>>> import numpy as np
>>> np.set_printoptions(suppress=True, linewidth=120)
>>> J = np.load("data.npy")
>>> J.round(2)
array([[ 1.  ,  0.  ,  0.  ,  0.  ],
       [ 0.  ,  0.81,  0.  ,  0.59],
       [ 0.  ,  0.  ,  1.  ,  0.  ],
       [ 0.  , -0.59,  0.  ,  0.81]])
>>> # 3 groups of indices that never mix
>>> (J != 0).astype(int)
array([[1, 0, 0, 0],
       [0, 1, 0, 1],
       [0, 0, 1, 0],
       [0, 1, 0, 1]])
>>> np.flatnonzero(np.linalg.matrix_power((J != 0) + (J.T != 0) + np.eye(4), 4)[0])
array([0])
>>> np.round(np.linalg.det(J), 2)
np.float64(1.0)
>>> np.round(np.linalg.norm(J, axis=0), 2)
array([1., 1., 1., 1.])
>>> np.round(J @ J.T, 2) + 0
array([[1., 0., 0., 0.],
       [0., 1., 0., 0.],
       [0., 0., 1., 0.],
       [0., 0., 0., 1.]])
>>> np.round(np.linalg.svd(J, compute_uv=False), 2)
array([1., 1., 1., 1.])
>>> np.round(J.T @ J, 2) + 0
array([[1., 0., 0., 0.],
       [0., 1., 0., 0.],
       [0., 0., 1., 0.],
       [0., 0., 0., 1.]])
>>> K = np.load("w.npy")
>>> K
array([[-1,  0,  0,  0],
       [ 0, -3, -1,  0],
       [ 0, -3, -3,  0],
       [ 0,  0,  0, -2]])
>>> np.linalg.matrix_power(K, 4)
array([[  1,   0,   0,   0],
       [  0, 252, 144,   0],
       [  0, 432, 252,   0],
       [  0,   0,   0,  16]])
>>> np.allclose(K, K.T)
False
>>> round(float(np.abs(np.linalg.eigvals(K)).max()), 2)
4.73
>>> K @ K
array([[ 1,  0,  0,  0],
       [ 0, 12,  6,  0],
       [ 0, 18, 12,  0],
       [ 0,  0,  0,  4]])
>>> np.allclose(K @ K.T, K.T @ K)
False
>>> vals, vecs = np.linalg.eig(K)
>>> np.round(K @ vecs[:, 0] - vals[0] * vecs[:, 0], 2) + 0
array([0., 0., 0., 0.])
>>> vals.round(2)
array([-1.27, -4.73, -1.  , -2.  ])
>>> rng = np.random.default_rng(634)
>>> idx = rng.permutation(4)
>>> A2 = K[:, idx] * rng.choice([-1, 1], 4)
>>> A2
array([[ 0,  0,  0, -1],
       [-1, -3,  0,  0],
       [-3, -3,  0,  0],
       [ 0,  0,  2,  0]])
>>> left, _, Vt = np.linalg.svd(K.T @ A2)
>>> np.round(np.linalg.lstsq(K, A2)[0], 2) + 0
array([[ 0.,  0.,  0.,  1.],
       [ 0.,  1.,  0.,  0.],
       [ 1.,  0.,  0.,  0.],
       [ 0.,  0., -1.,  0.]])
>>> round(float(np.linalg.det(K.T)), 2)
12.0
>>> np.kron(np.eye(2, dtype=int), K)
array([[-1,  0,  0,  0,  0,  0,  0,  0],
       [ 0, -3, -1,  0,  0,  0,  0,  0],
       [ 0, -3, -3,  0,  0,  0,  0,  0],
       [ 0,  0,  0, -2,  0,  0,  0,  0],
       [ 0,  0,  0,  0, -1,  0,  0,  0],
       [ 0,  0,  0,  0,  0, -3, -1,  0],
       [ 0,  0,  0,  0,  0, -3, -3,  0],
       [ 0,  0,  0,  0,  0,  0,  0, -2]])
>>> np.round(np.linalg.det(K[::-1]), 2)
np.float64(12.0)
>>> np.einsum("ii->", K)
np.int64(-9)
>>> W0 = np.tanh(np.array([[0.8, 0.7, -0.7],
...     [0.2, -0.8, 0.4],
...     [-1.3, 0.8, -0.5],
...     [1.1, 0.4, -1.3],
...     [2.2, 1.1, -0.3],
...     [0.8, -0.6, -0.3],
...     [-0.1, -0.2, -0.2],
...     [0.1, 1.0, -0.2],
...     [0.1, -1.3, -0.4],
...     [0.5, 1.2, -0.8],
...     [0.9, 1.9, 0.6],
...     [1.2, -2.3, -0.5],
...     [1.7, 0.3, 0.9],
...     [0.8, -1.1, 0.8],
...     [0.9, -1.0, -0.5],
...     [0.2, 1.0, 0.5],
...     [0.1, 0.3, -0.3],
...     [-1.4, -0.5, -0.3],
...     [-0.4, 0.9, 0.3],
...     [0.4, -1.4, -0.4],
...     [0.8, -1.9, 0.4]]) @ np.array([[-1.0, 0.1, -0.8, -0.7],
...     [-0.1, -0.1, -0.8, -1.7],
...     [-1.7, -1.1, 1.5, 0.1]]))
>>> W0.round(2)
array([[ 0.31,  0.65, -0.98, -0.95],
       [-0.66, -0.33,  0.79,  0.85],
       [ 0.97,  0.33, -0.34, -0.46],
       [ 0.79,  0.91, -1.  , -0.92],
       [-0.95,  0.41, -1.  , -1.  ],
       [-0.23,  0.44, -0.54,  0.41],
       [ 0.43,  0.23, -0.06,  0.37],
       [ 0.14,  0.13, -0.83, -0.95],
       [ 0.61,  0.52,  0.35,  0.97],
       [ 0.63,  0.67, -0.99, -0.99],
       [-0.97, -0.64, -0.87, -1.  ],
       [-0.12,  0.72,  0.13,  1.  ],
       [-1.  , -0.69, -0.24, -0.92],
       [-0.97, -0.6 ,  0.89,  0.88],
       [ 0.05,  0.63, -0.58,  0.77],
       [-0.82, -0.56, -0.21, -0.95],
       [ 0.36,  0.3 , -0.65, -0.54],
       [ 0.96,  0.24,  0.79,  0.95],
       [-0.2 , -0.43,  0.05, -0.84],
       [ 0.4 ,  0.55,  0.2 ,  0.97],
       [-0.86, -0.17,  0.9 ,  0.99]])
>>> A2 = W0 / np.linalg.norm(W0, axis=1, keepdims=True)
>>> G = A2 @ A2.T
>>> np.argwhere(np.triu(np.abs(G) > 0.95, 1))
array([[ 0,  3],
       [ 0,  9],
       [ 0, 16],
       [ 1,  3],
       [ 1,  9],
       [ 1, 13],
       [ 1, 16],
       [ 1, 20],
       [ 3,  9],
       [ 3, 13],
       [ 3, 16],
       [ 6, 12],
       [ 6, 15],
       [ 8, 10],
       [ 8, 12],
       [ 8, 15],
       [ 8, 19],
       [ 9, 13],
       [ 9, 16],
       [10, 17],
       [12, 15],
       [13, 16],
       [13, 20],
       [15, 19],
       [16, 20],
       [18, 19]])
>>> np.round(np.degrees(np.arccos(np.clip(G[10, 5], -1, 1))), 2)
np.float64(89.69)
>>> (G - 2 * np.eye(21)).round(6).argmax(axis=1)
array([ 9, 20,  3,  9, 10, 14,  8,  0, 19, 16, 12, 19, 15,  1,  5, 12,  9,  8, 15,  8,  1])
